$ ipython --no-banner

In [1]: import numpy as np

In [2]: np.set_printoptions(suppress=True, linewidth=200)

In [3]: K = np.load("dump.npy")

In [4]: K
Out[4]: 
array([[0, 0, 0],
       [0, 1, 0],
       [0, 2, 0]])

In [5]: # looks like rank 1

In [6]: np.linalg.matrix_rank(K - K[0, 0] * np.eye(3))
Out[6]: np.int64(1)

In [7]: np.prod(np.diag(K)), np.round(np.linalg.det(K), 3)
Out[7]: (np.int64(0), np.float64(0.0))

In [8]: np.linalg.matrix_power(K - np.diag(np.diag(K)), 3)
Out[8]: 
array([[0, 0, 0],
       [0, 0, 0],
       [0, 0, 0]])

In [9]: basis = np.sign(np.array([[2, 2, 2, 0], [0, 1, 0, 2], [0, 2, 0, 0], [2, 1, 0, 1]]))

In [10]: Y = (np.tril(basis, -1) + np.eye(4)) @ (np.triu(basis, 1) + np.eye(4))

In [11]: vals = np.array([0, 0, 0, 2])

In [12]: A = np.rint(Y * vals @ np.linalg.inv(Y)) + 0

In [13]: A
Out[13]: 
array([[ 0.,  0.,  0.,  0.],
       [-2., -2.,  0.,  2.],
       [-2., -2.,  0.,  2.],
       [-4., -4.,  0.,  4.]])

In [14]: [round(float(x), 3) for x in np.linalg.svd(A, compute_uv=False)[:3]]
Out[14]: [8.485, 0.0, 0.0]

In [15]: np.linalg.matrix_rank(A, rtol=0.1)
Out[15]: np.int64(1)

In [16]: data = np.array([[0.2, -1.5, 0.9],
    ...:     [-0.2, 0.0, -0.4],
    ...:     [-0.9, -1.0, -0.9],
    ...:     [0.1, 0.8, -0.2],
    ...:     [1.4, -0.9, 0.3],
    ...:     [1.6, 2.5, 0.0],
    ...:     [1.0, -0.5, -0.1],
    ...:     [0.3, 2.4, -0.8],
    ...:     [0.3, 1.1, 0.8],
    ...:     [-0.8, -0.3, -1.3],
    ...:     [0.0, 1.2, 0.2],
    ...:     [-0.9, -0.3, -0.4],
    ...:     [-0.5, 1.8, -0.4],
    ...:     [-0.7, -0.2, -0.4],
    ...:     [-0.2, -1.0, 0.4],
    ...:     [-1.6, 0.2, -0.8],
    ...:     [1.0, 0.1, 0.3],
    ...:     [0.3, 0.4, -0.3],
    ...:     [-0.2, -0.8, -1.1],
    ...:     [-1.2, 1.0, -1.1],
    ...:     [-0.4, -1.8, -0.5],
    ...:     [0.2, -1.0, -0.9]])

In [17]: rng = np.random.default_rng(305)

In [18]: data[:, 1] = -1 * data[:, 2] + 0.1 * rng.normal(size=22)

In [19]: data.round(3)
Out[19]: 
array([[ 0.2  , -0.731,  0.9  ],
       [-0.2  ,  0.311, -0.4  ],
       [-0.9  ,  1.005, -0.9  ],
       [ 0.1  ,  0.213, -0.2  ],
       [ 1.4  , -0.243,  0.3  ],
       [ 1.6  , -0.148,  0.   ],
       [ 1.   , -0.012, -0.1  ],
       [ 0.3  ,  0.807, -0.8  ],
       [ 0.3  , -0.694,  0.8  ],
       [-0.8  ,  1.282, -1.3  ],
       [ 0.   , -0.204,  0.2  ],
       [-0.9  ,  0.432, -0.4  ],
       [-0.5  ,  0.421, -0.4  ],
       [-0.7  ,  0.415, -0.4  ],
       [-0.2  , -0.391,  0.4  ],
       [-1.6  ,  0.784, -0.8  ],
       [ 1.   , -0.333,  0.3  ],
       [ 0.3  ,  0.261, -0.3  ],
       [-0.2  ,  1.112, -1.1  ],
       [-1.2  ,  1.031, -1.1  ],
       [-0.4  ,  0.647, -0.5  ],
       [ 0.2  ,  0.932, -0.9  ]])

In [20]: Y = data / np.sqrt((data ** 2).mean(axis=1, keepdims=True))

In [21]: np.linalg.matrix_rank(Y) == np.linalg.matrix_rank(data)
Out[21]: np.True_

In [22]: np.linalg.matrix_rank(data - data.mean(axis=1, keepdims=True))
Out[22]: np.int64(2)

In [23]: Y[11].round(3)
Out[23]: array([-1.449,  0.696, -0.644])

In [24]: np.round(np.linalg.norm(Y, axis=1), 3)
Out[24]: array([1.732, 1.732, 1.732, 1.732, 1.732, 1.732, 1.732, 1.732, 1.732, 1.732, 1.732, 1.732, 1.732, 1.732, 1.732, 1.732, 1.732, 1.732, 1.732, 1.732, 1.732, 1.732])

In [25]: gram = np.cov(data, rowvar=False)

In [26]: gram.round(3)
Out[26]: 
array([[ 0.671, -0.293,  0.279],
       [-0.293,  0.357, -0.362],
       [ 0.279, -0.362,  0.373]])

In [27]: np.round(np.median(data, axis=0), 3)
Out[27]: array([-0.1  ,  0.363, -0.4  ])

In [28]: gram.shape
Out[28]: (3, 3)

In [29]: np.round(np.polyfit(data[:, 1], data[:, 2], 1), 3)
Out[29]: array([-1.014,  0.013])

In [30]: np.round(np.corrcoef(data[:, 1], data[:, 2])[0, 1], 3)
Out[30]: np.float64(-0.992)

In [31]: np.argsort(-data.std(axis=0).round(6), kind="stable")
Out[31]: array([0, 2, 1])

In [32]: left, sigma, Vh = np.linalg.svd(data)

In [33]: np.argmax(sigma[:-1] / (sigma[1:] + 1e-6)) + 1
Out[33]: np.int64(2)

In [34]: Y = left[:, :2] @ np.diag(sigma[:2]) @ Vh[:2]

In [35]: round(np.linalg.norm(data - Y, 2), 3), round(float(sigma[2]), 3)
Out[35]: (np.float64(0.238), 0.238)

In [36]: np.round(np.linalg.norm(data - Y) / np.linalg.norm(data), 3)
Out[36]: np.float64(0.041)

In [37]: cen = data - data.mean(axis=1)
ValueError: operands could not be broadcast together with shapes (22,3) (22,) 


In [38]: cen = data - data.mean(axis=0)

In [39]: left, sigma, Vh = np.linalg.svd(cen, full_matrices=False)

In [40]: np.round(cen.mean(axis=0), 3) + 0
Out[40]: array([0., 0., 0.])

In [41]: np.round(Vh[0] * np.sign(Vh[0, np.abs(Vh[0]).argmax()]), 3)
Out[41]: array([ 0.682, -0.517,  0.516])

In [42]: np.round(sigma ** 2 / (sigma ** 2).sum(), 3)
Out[42]: array([0.788, 0.21 , 0.002])

In [43]: (np.sign(left[:, 0]) == np.sign(left[0, 0])).astype(int)
Out[43]: array([1, 0, 0, 1, 1, 1, 1, 0, 1, 0, 1, 0, 0, 0, 1, 0, 1, 1, 0, 0, 0, 0])

In [44]: basis = data[[9, 18]].astype(float)

In [45]: for _ in range(3):
    ...:     idx = np.linalg.norm(data[:, None] - basis, axis=-1).argmin(axis=1)
    ...:     basis = np.array([data[idx == j].mean(axis=0) for j in range(2)])
    ...: 

In [46]: idx
Out[46]: array([1, 1, 0, 1, 1, 1, 1, 1, 1, 0, 1, 0, 0, 0, 1, 0, 1, 1, 0, 0, 0, 0])

In [47]: np.bincount(idx)
Out[47]: array([10, 12])

In [48]: basis.round(3)
Out[48]: 
array([[-0.7  ,  0.806, -0.78 ],
       [ 0.483, -0.097,  0.092]])

In [49]: np.abs(basis[1] - basis[0]).argmax()
Out[49]: np.int64(0)

In [50]: E = np.array([[5.0, 0.0], [0.0, 4.0]])

In [51]: # triangular: eigenvalues sit on the diagonal

In [52]: np.abs(np.diag(np.linalg.qr(A)[1])) > 1e-9
Out[52]: array([ True, False, False, False])

In [53]: np.allclose(A[:-1].T @ np.linalg.lstsq(A[:-1].T, A[-1])[0], A[-1])
Out[53]: True

In [54]: np.linalg.inv(A)
LinAlgError: Singular matrix


In [55]: np.round(np.trace(np.linalg.pinv(A) @ A), 3)
Out[55]: np.float64(1.0)

In [56]: np.linalg.lstsq(A[:-1].T, A[-1])[2]
Out[56]: np.int32(1)

In [57]: vals, evecs = np.linalg.eigh(E)

In [58]: x = np.array([0, -2])

In [59]: evecs * np.maximum(vals, 0) @ evecs.T
Out[59]: 
array([[5., 0.],
       [0., 4.]])

In [60]: x @ E @ x / (x @ x), vals[0], vals[-1]
Out[60]: (np.float64(4.0), np.float64(4.0), np.float64(5.0))

In [61]: evecs * np.abs(vals) @ evecs.T
Out[61]: 
array([[5., 0.],
       [0., 4.]])

In [62]: (E + E.T) / 2
Out[62]: 
array([[5., 0.],
       [0., 4.]])

In [63]: assert E == E.T
ValueError: The truth value of an array with more than one element is ambiguous. Use a.any() or a.all()


In [64]: np.trace(E)
Out[64]: np.float64(9.0)

In [65]: np.prod(np.diag(E)), np.round(np.linalg.det(E), 3)
Out[65]: (np.float64(20.0), np.float64(20.0))

In [66]: np.round(np.linalg.matrix_power(E - np.diag(np.diag(E)), 2), 3)
Out[66]: 
array([[0., 0.],
       [0., 0.]])

In [67]: np.round(np.sort(np.linalg.eigvals(E)), 3)
Out[67]: array([4., 5.])

In [68]: [int(np.linalg.matrix_rank(np.linalg.matrix_power(E, p))) for p in range(1, 3)]
Out[68]: [2, 2]

In [69]: mat = np.load("m.npy")

In [70]: mat
Out[70]: 
array([[ 1.12,  0.62, -0.1 ],
       [-3.68, -0.67, -0.85],
       [ 0.56,  0.31, -0.05]])

In [71]: Y = np.array([[1, 3], [2, 3]])

In [72]: basis = np.kron(Y, mat)

In [73]: round(np.linalg.norm(basis, 2), 3), round(float(np.linalg.norm(Y, 2) * np.linalg.norm(mat, 2)), 3)
Out[73]: (np.float64(19.275), 19.275)

In [74]: np.linalg.matrix_rank(basis)
Out[74]: np.int64(4)

In [75]: basis.shape
Out[75]: (6, 6)

In [76]: left, sigma, Vh = np.linalg.svd(mat)

In [77]: evecs = Vh[:(sigma > 1e-8).sum()]

In [78]: x = mat[2] + -1 * mat[0] + rng.integers(2) * np.eye(3)[1]

In [79]: x
Out[79]: array([-0.56,  0.69,  0.05])

In [80]: np.linalg.matrix_rank(np.vstack([mat, x]))
Out[80]: np.int64(3)

In [81]: np.round(evecs.T @ evecs, 3)
Out[81]: 
array([[ 0.921,  0.177,  0.205],
       [ 0.177,  0.608, -0.455],
       [ 0.205, -0.455,  0.472]])

In [82]: np.allclose(evecs.T @ evecs @ x, x)
Out[82]: False

In [83]: np.unique(mat.round(6), axis=0).shape
Out[83]: (3, 3)

In [84]: np.round(mat @ np.linalg.pinv(mat) @ mat, 3)
Out[84]: 
array([[ 1.12,  0.62, -0.1 ],
       [-3.68, -0.67, -0.85],
       [ 0.56,  0.31, -0.05]])

In [85]: r0 = np.array([2, 0])

In [86]: np.cross(mat[2, :3], mat[0, :3])
Out[86]: array([0., 0., 0.])

In [87]: np.convolve(mat[2], r0)
Out[87]: array([ 1.12,  0.62, -0.1 ,  0.  ])

In [88]: np.round(np.correlate(mat[2], mat[0], "full"), 3)
Out[88]: array([-0.056,  0.316,  0.824,  0.316, -0.056])

In [89]: m1 = np.load("sample16.npy")

In [90]: m1
Out[90]: 
array([[-1,  0,  1],
       [ 2,  3,  4],
       [ 5,  6,  7]])

In [91]: Y = np.array([[0, 1], [1, 0], [1, 0]])

In [92]: np.einsum("ik,kj->ji", m1, Y)
Out[92]: 
array([[ 1,  7, 13],
       [-1,  2,  5]])

In [93]: np.einsum("ij,ij->", m1, Y)
ValueError: operands could not be broadcast together with remapped shapes [original->remapped]: (3,3)->(3,3) (3,2)->(3,2) 


In [94]: np.vstack([m1, Y.T]).shape
Out[94]: (5, 3)

In [95]: np.linalg.matrix_rank(np.vstack([m1, Y.T]))
Out[95]: np.int64(3)

In [96]: np.einsum("ij,ij->i", m1, m1)
Out[96]: array([  2,  29, 110])

In [97]: np.einsum("ik,kj->ij", m1, Y)
Out[97]: 
array([[ 1, -1],
       [ 7,  2],
       [13,  5]])

In [98]: round(float(np.linalg.norm(K, 2)), 3)
Out[98]: 2.236

In [99]: K[0] @ K[2]
Out[99]: np.int64(0)

In [100]: np.linalg.norm(K, axis=1).argmax()
Out[100]: np.int64(2)

In [101]: round(float(np.linalg.norm(K) ** 2 / np.linalg.norm(K, 2) ** 2), 3)
Out[101]: 1.0

In [102]: round(float(np.linalg.norm(K[0], 1)), 3), round(float(np.linalg.norm(K[0], np.inf)), 3)
Out[102]: (0.0, 0.0)

In [103]: np.round(np.linalg.norm(K, axis=0), 3)
Out[103]: array([0.   , 2.236, 0.   ])

In [104]: np.unique(m1.round(6), axis=0).shape
Out[104]: (3, 3)

In [105]: np.round(m1 @ np.linalg.pinv(m1) @ m1, 3) + 0
Out[105]: 
array([[-1.,  0.,  1.],
       [ 2.,  3.,  4.],
       [ 5.,  6.,  7.]])

In [106]: np.allclose(m1[:-1].T @ np.linalg.lstsq(m1[:-1].T, m1[-1])[0], m1[-1])
Out[106]: True

In [107]: np.abs(np.diag(np.linalg.qr(m1)[1])) > 1e-9
Out[107]: array([ True,  True, False])

In [108]: round(float(np.trace(np.linalg.pinv(m1) @ m1)), 3)
Out[108]: 2.0

In [109]: rank = np.linalg.matrix_rank(m1)

In [110]: rank
Out[110]: np.int64(2)

In [111]: null = np.linalg.svd(m1)[2][rank:].T

In [112]: null.shape
Out[112]: (3, 1)

In [113]: np.round(null[:, 0] / null[np.abs(null[:, 0]).round(6).argmax(), 0], 3)
Out[113]: array([-0.5,  1. , -0.5])

In [114]: np.linalg.matrix_rank(m1.T @ m1), np.linalg.matrix_rank(m1 @ m1.T)
Out[114]: (np.int64(2), np.int64(2))

In [115]: np.round(m1 @ null, 3) + 0
Out[115]: 
array([[0.],
       [0.],
       [0.]])

In [116]: [int(np.linalg.matrix_rank(m1[:i])) for i in range(1, len(m1) + 1)]
Out[116]: [1, 2, 2]

In [117]: arr = np.loadtxt("mat.csv", delimiter=",")

In [118]: arr.round(3)
Out[118]: 
array([[ 0.084,  0.393, -0.916],
       [ 0.393,  0.832,  0.393],
       [-0.916,  0.393,  0.084]])

In [119]: Y = np.c_[data[:, :1] @ np.array([[2]]), np.array([0, 2, 0, 0, 0, 2, 2, 2, 1, 1, 2, 0, 1, 0, 2, 1, 2, 1, 0, 1, 1, 1])]

In [120]: Y
Out[120]: 
array([[ 0.4,  0. ],
       [-0.4,  2. ],
       [-1.8,  0. ],
       [ 0.2,  0. ],
       [ 2.8,  0. ],
       [ 3.2,  2. ],
       [ 2. ,  2. ],
       [ 0.6,  2. ],
       [ 0.6,  1. ],
       [-1.6,  1. ],
       [ 0. ,  2. ],
       [-1.8,  0. ],
       [-1. ,  1. ],
       [-1.4,  0. ],
       [-0.4,  2. ],
       [-3.2,  1. ],
       [ 2. ,  2. ],
       [ 0.6,  1. ],
       [-0.4,  0. ],
       [-2.4,  1. ],
       [-0.8,  1. ],
       [ 0.4,  1. ]])

In [121]: np.round(np.linalg.norm(Y - data @ np.linalg.lstsq(data, Y)[0], axis=0), 3) + 0
Out[121]: array([0.   , 5.331])

In [122]: np.linalg.matrix_rank(Y)
Out[122]: np.int64(2)

In [123]: np.round(np.linalg.norm(np.linalg.qr(data)[0].T @ Y, axis=0) ** 2 / ((Y ** 2).sum(axis=0) + 1e-12), 3)
Out[123]: array([1.   , 0.211])

In [124]: np.round(np.linalg.lstsq(data, Y[:, 0])[0], 3) + 0
Out[124]: array([2., 0., 0.])

In [125]: x = np.array([5, 5])

In [126]: rhs = Y @ x

In [127]: np.round(np.linalg.pinv(Y) @ Y, 3) + 0
Out[127]: 
array([[1., 0.],
       [0., 1.]])

In [128]: rhs = rhs + 0.05 * rng.normal(size=22)

In [129]: rhs.round(3)
Out[129]: 
array([  2.101,   7.998,  -9.096,   0.928,  14.015,  25.958,  20.042,  12.956,   8.039,  -3.053,  10.075,  -8.965,   0.004,  -6.986,   8.026, -10.965,  19.924,   8.006,  -1.98 ,  -6.961,   1.042,
         6.942])

In [130]: beta, *_ = np.linalg.lstsq(Y, rhs)

In [131]: round(float(np.linalg.norm(rhs - Y @ beta)), 3)
Out[131]: 0.235

In [132]: np.round(Y.T @ (rhs - Y @ beta), 3) + 0
Out[132]: array([0., 0.])

In [133]: beta.round()
Out[133]: array([5., 5.])

In [134]: np.round(np.linalg.eigvalsh(arr).min(), 3)
Out[134]: np.float64(-1.0)

In [135]: np.linalg.cholesky(arr)
LinAlgError: Matrix is not positive definite
